$ python -q
>>> import numpy as np
>>> np.set_printoptions(precision=3, suppress=True, linewidth=120)
>>> X = np.loadtxt("test14.csv", delimiter=",")
>>> X
array([[-0.305,  0.237,  0.124, -0.483, -0.373, -0.065],
       [ 0.148, -2.427, -0.981,  0.834,  4.101,  0.688],
       [ 0.955,  2.312,  0.259, -0.442, -3.571, -0.475],
       [ 3.072,  2.174, -0.914,  0.005, -2.713, -0.199],
       [ 2.314,  2.512, -0.464, -0.565, -3.406, -0.337],
       [ 0.015,  3.521,  1.364, -0.839, -5.977, -0.977],
       [-1.008, -2.245, -0.163,  0.613,  3.386,  0.427],
       [ 1.092,  2.847,  0.298, -0.917, -4.319, -0.57 ],
       [-0.565,  1.543,  0.777, -0.915, -2.651, -0.45 ],
       [-0.913, -2.25 , -0.241,  0.38 ,  3.491,  0.463],
       [-1.741, -0.445,  0.907, -0.087,  0.151, -0.129],
       [-2.664, -3.592,  0.143,  0.304,  5.261,  0.618],
       [-0.838, -1.253,  0.043,  0.356,  1.804,  0.221],
       [ 1.011,  0.108, -0.577,  0.104,  0.162,  0.122],
       [-1.406, -1.402,  0.311,  0.232,  1.89 ,  0.174],
       [-0.577, -4.949, -1.393,  1.385,  8.077,  1.216],
       [-0.214, -2.136, -0.521,  0.764,  3.427,  0.496],
       [-0.285,  3.201,  1.319, -1.273, -5.397, -0.89 ],
       [-1.939, -1.242,  0.683, -0.008,  1.469,  0.069],
       [ 0.76 ,  1.491,  0.049, -0.278, -2.245, -0.282],
       [-1.52 , -1.277,  0.36 , -0.009,  1.705,  0.161],
       [-0.774,  2.762,  1.37 , -0.93 , -4.847, -0.818],
       [ 0.431, -1.129, -0.621,  0.405,  2.016,  0.354]])
>>> Xc = X - X.mean(axis=0)
>>> U, s, Vh = np.linalg.svd(Xc, full_matrices=False)
>>> Vh[0] * np.sign(Vh[0, np.abs(Vh[0]).argmax()])
array([-0.15 , -0.518, -0.097,  0.133,  0.817,  0.116])
>>> s
array([21.586,  6.289,  0.864,  0.173,  0.032,  0.007])
>>> np.linalg.matrix_rank(Xc)
np.int64(6)
>>> np.round((s ** 2).sum() ** 2 / (s ** 4).sum(), 3)
np.float64(1.172)
